$ ipython --no-banner

In [1]: import numpy as np

In [2]: import numpy.linalg as la

In [3]: np.set_printoptions(suppress=True, linewidth=140)

In [4]: K = np.loadtxt("sample17.csv", delimiter=",")

In [5]: K
Out[5]: 
array([[ 42.,   1.,   0.,   0.,   2.],
       [  0.,  20.,   1.,   0.,   1.],
       [  2.,   1., -19.,   2.,   1.],
       [  1.,   2.,   2.,  42.,   1.],
       [  1.,   1.,   2.,   2., -19.]])

In [6]: K.sum(axis=1)
Out[6]: array([ 45.,  22., -13.,  48., -13.])

In [7]: np.unravel_index(np.abs(K).argmax(), K.shape)
Out[7]: (np.int64(0), np.int64(0))

In [8]: la.rank(K)
Traceback (most recent call last):
  Cell In[8], line 1
    la.rank(K)
AttributeError: module 'numpy.linalg' has no attribute 'rank'


In [9]: K - K[0]
Out[9]: 
array([[  0.,   0.,   0.,   0.,   0.],
       [-42.,  19.,   1.,   0.,  -1.],
       [-40.,   0., -19.,   2.,  -1.],
       [-41.,   1.,   2.,  42.,  -1.],
       [-41.,   0.,   2.,   2., -21.]])

In [10]: K.mean(axis=0)
Out[10]: array([ 9.2,  5. , -2.8,  9.2, -2.8])

In [11]: np.round(la.svd(K, compute_uv=False), 1)
Out[11]: array([42.7, 41.6, 20.5, 20. , 17.7])

In [12]: np.diff(K, axis=0)
Out[12]: 
array([[-42.,  19.,   1.,   0.,  -1.],
       [  2., -19., -20.,   2.,   0.],
       [ -1.,   1.,  21.,  40.,   0.],
       [  0.,  -1.,   0., -40., -20.]])

In [13]: la.matrix_rank(K)
Out[13]: np.int64(5)

In [14]: K.sum(axis=0)
Out[14]: array([ 46.,  25., -14.,  46., -14.])

In [15]: W0 = np.load("dump.npy")

In [16]: W0
Out[16]: 
array([[-3.9, -1.6,  2.5, -0.8, -0.6],
       [-2.4,  3.3,  0.3,  2.9, -0.2],
       [-1.7,  2.4, -1.5, -2.1, -3.1],
       [-0.7,  0.3, -0.7,  4.8,  1. ],
       [ 3.6,  2. ,  1.7,  0.1,  2.3],
       [ 1.3, -3. , -2.8,  2.5,  0.6],
       [-0.3,  0.4,  4.1,  2.5, -1.2],
       [-4.5, -1.4,  0.8, -1.3,  0.7],
       [ 2.6, -1.6, -1.9,  1.4, -3.2],
       [ 1.6, -2.3,  3.9, -0.4,  1.1],
       [ 3.7, -2.5,  0.6, -2.2, -0.2],
       [-1.6,  0. ,  4.7,  0.3, -0.1],
       [-1.7, -0.1,  2.7, -3.7, -1.1]])

In [17]: M2 = np.c_[W0[:, :4] @ np.array([[2, 9, 0, 0], [8, 1, 2, 4], [3, 5, 6, 4], [8, 1, 5, 3]]), np.array([2, 5, 4, 0, 3, 4, 3, 5, 1, 3, 2, 1, 3])]

In [18]: M2.round(1)
Out[18]: 
array([[-19.5, -25. ,   7.8,   1.2,   2. ],
       [ 45.7, -13.9,  22.9,  23.1,   5. ],
       [ -5.5, -22.5, -14.7,  -2.7,   4. ],
       [ 37.3,  -4.7,  20.4,  12.8,   0. ],
       [ 29.1,  43. ,  14.7,  15.1,   3. ],
       [ -9.8,  -2.8, -10.3, -15.7,   4. ],
       [ 34.9,  20.7,  37.9,  25.5,   3. ],
       [-28.2, -39.2,  -4.5,  -6.3,   5. ],
       [ -2.1,  13.7,  -7.6,  -9.8,   1. ],
       [ -6.7,  31.2,  16.8,   5.2,   3. ],
       [-28.4,  31.6, -12.4, -14.2,   2. ],
       [ 13.3,   9.4,  29.7,  19.7,   1. ],
       [-25.7,  -5.6,  -2.5,  -0.7,   3. ]])

In [19]: la.matrix_rank(np.c_[W0, M2])
Out[19]: np.int64(6)

In [20]: la.matrix_rank(M2)
Out[20]: np.int64(5)

In [21]: np.round(la.norm(M2 - W0 @ la.lstsq(W0, M2)[0], axis=0), 1) + 0
Out[21]: array([ 0. ,  0. ,  0. ,  0. , 10.2])

In [22]: np.round(la.lstsq(W0, M2[:, 0])[0], 1) + 0
Out[22]: array([2., 8., 3., 8., 0.])

In [23]: round(float(la.norm(W0, "nuc")), 1)
Out[23]: 39.2

In [24]: round(la.norm(W0[3], 1), 1), np.round(la.norm(W0[3], np.inf), 1)
Out[24]: (np.float64(7.5), np.float64(4.8))

In [25]: la.norm(W0, axis=1).argmax()
Out[25]: np.int64(1)

In [26]: np.round(la.norm(W0, axis=0), 1)
Out[26]: array([9.4, 7. , 9.3, 8.5, 5.6])

In [27]: np.round(la.norm(W0) ** 2 / la.norm(W0, 2) ** 2, 1)
Out[27]: np.float64(2.9)

In [28]: P = W0 @ la.solve(W0.T @ W0, W0.T)

In [29]: la.matrix_rank(np.eye(13) - P)
Out[29]: np.int64(8)

In [30]: np.trace(P)
Out[30]: np.float64(5.0)

In [31]: np.round(np.diag(P), 1)
Out[31]: array([0.3, 0.3, 0.5, 0.3, 0.5, 0.4, 0.5, 0.4, 0.6, 0.3, 0.3, 0.3, 0.3])

In [32]: np.round(P @ W0[:, 1], 1) + 0
Out[32]: array([-1.6,  3.3,  2.4,  0.3,  2. , -3. ,  0.4, -1.4, -1.6, -2.3, -2.5,  0. , -0.1])

In [33]: arr = np.load("x.npy")

In [34]: arr
Out[34]: 
array([[-2.,  1.,  0.,  0.,  0.],
       [ 0., -2.,  1.,  0.,  0.],
       [ 0.,  0., -2.,  1.,  0.],
       [ 0.,  0.,  0., -2.,  1.],
       [ 0.,  0.,  0.,  0., -2.]])

In [35]: u = np.array([-3, -3, 1, 0, -1])

In [36]: M2 = arr + np.outer(u, np.eye(5)[3])

In [37]: round(la.det(M2) / la.det(arr), 1), np.round(1 + la.solve(arr, u)[3], 1)
Out[37]: (np.float64(1.2), np.float64(1.2))

In [38]: la.matrix_rank(la.inv(M2) - la.inv(arr), tol=1e-8)
Out[38]: np.int64(1)

In [39]: basis = W0[[7, 2]].astype(float)

In [40]: for _ in range(6):
    ...:     lab = la.norm(W0[:, None] - basis, axis=-1).argmin(axis=1)
    ...:     basis = np.array([W0[lab == j].mean(axis=0) for j in range(2)])
    ...: 

In [41]: lab
Out[41]: array([0, 0, 1, 0, 1, 1, 0, 0, 1, 0, 1, 0, 0])

In [42]: np.bincount(lab)
Out[42]: array([8, 5])

In [43]: np.round(basis[1] - basis[0], 1)
Out[43]: array([ 3.6, -0.4, -3.1, -0.6, -0.7])

In [44]: round(float(la.det(arr.T)), 1)
Out[44]: -32.0

In [45]: np.poly(arr)
Out[45]: array([ 1., 10., 40., 80., 80., 32.])

In [46]: round(float(la.det(2 * arr)), 1), round(la.det(arr), 1)
Out[46]: (-1024.0, np.float64(-32.0))

In [47]: rng = np.random.default_rng(12)

In [48]: lab = rng.permutation(5)

In [49]: lab
Out[49]: array([1, 2, 3, 4, 0])

In [50]: M2 = arr[lab][:, lab]

In [51]: np.round(np.sort(np.abs(la.eigvals(M2))), 1)
Out[51]: array([2., 2., 2., 2., 2.])
